>>> import numpy as np
>>> np.set_printoptions(precision=3, suppress=True, linewidth=120, sign=" ")
>>> def tidy(a):
...     return np.round(a, 3) + 0
... 
>>> X = np.load("out9.npy")
>>> print(X)
[[16.03  -0.192 20.409]
 [15.194  0.342 19.93 ]
 [15.516  1.098 21.726]
 [14.087 -0.446 19.517]
 [17.302  1.189 19.618]
 [15.948  0.077 19.614]
 [13.989 -0.837 20.341]
 [16.715 -0.397 20.479]
 [13.372  0.217 19.297]
 [14.948  0.346 20.139]
 [17.191  0.824 19.519]
 [14.171  1.154 22.449]
 [15.825 -1.3   21.371]
 [14.046 -0.919 20.815]
 [14.415 -1.951 20.906]
 [15.664 -0.926 20.561]
 [13.65   0.394 20.144]
 [15.639 -0.143 19.991]
 [13.605  1.335 19.883]
 [17.901 -0.525 20.314]
 [14.783  0.104 21.375]]
>>> dist = np.linalg.norm(X[:, None] - X[None], axis=-1)
>>> print(np.flatnonzero(dist[0] < dist.mean() / 2))
[  0   1   5   7  15  17]
>>> print(dist[0].round(6).argsort(kind="stable")[:4])
[  0  17   7  15]
>>> print((dist + 1e9 * np.eye(21)).round(6).argmin(axis=1))
[ 17   9  20   6  10  17  13   0  16   1   4   2  15   6  13   0   8   5  16   7   9]
>>> K = np.array([[2, 5, 3],
...     [2, 5, 3],
...     [-7, -4, 7],
...     [-5, -4, -2],
...     [0, 0, 0],
...     [-2, 0, 9],
...     [2, 5, 3],
...     [0, 0, 0],
...     [0, 0, 0],
...     [0, 0, 0],
...     [-7, -4, 7],
...     [-7, -4, 7],
...     [-7, -4, 7],
...     [2, 5, 3]])
>>> # row 1 repeats row 0
>>> cen = (K - K.mean(axis=0)) / K.std(axis=0)
>>> print(np.argwhere(np.abs(cen) > 2))
[]
>>> b = np.linalg.lstsq(np.delete(cen, 0, axis=1), cen[:, 0])[0]
>>> print(tidy(1 - np.var(cen[:, 0] - np.delete(cen, 0, axis=1) @ b)))
0.95
>>> print(np.abs(b).argmax())
0
>>> q, r_ = np.linalg.qr(K)
>>> print(tidy(np.abs(np.diag(r_))))
[ 15.524   7.566   7.611]
>>> print(tidy(q))
[[-0.129 -0.472  0.102]
 [-0.129 -0.472  0.102]
 [ 0.451 -0.132 -0.04 ]
 [ 0.322  0.057  0.67 ]
 [ 0.     0.     0.   ]
 [ 0.129 -0.189 -0.709]
 [-0.129 -0.472  0.102]
 [ 0.     0.     0.   ]
 [ 0.     0.     0.   ]
 [ 0.     0.     0.   ]
 [ 0.451 -0.132 -0.04 ]
 [ 0.451 -0.132 -0.04 ]
 [ 0.451 -0.132 -0.04 ]
 [-0.129 -0.472  0.102]]
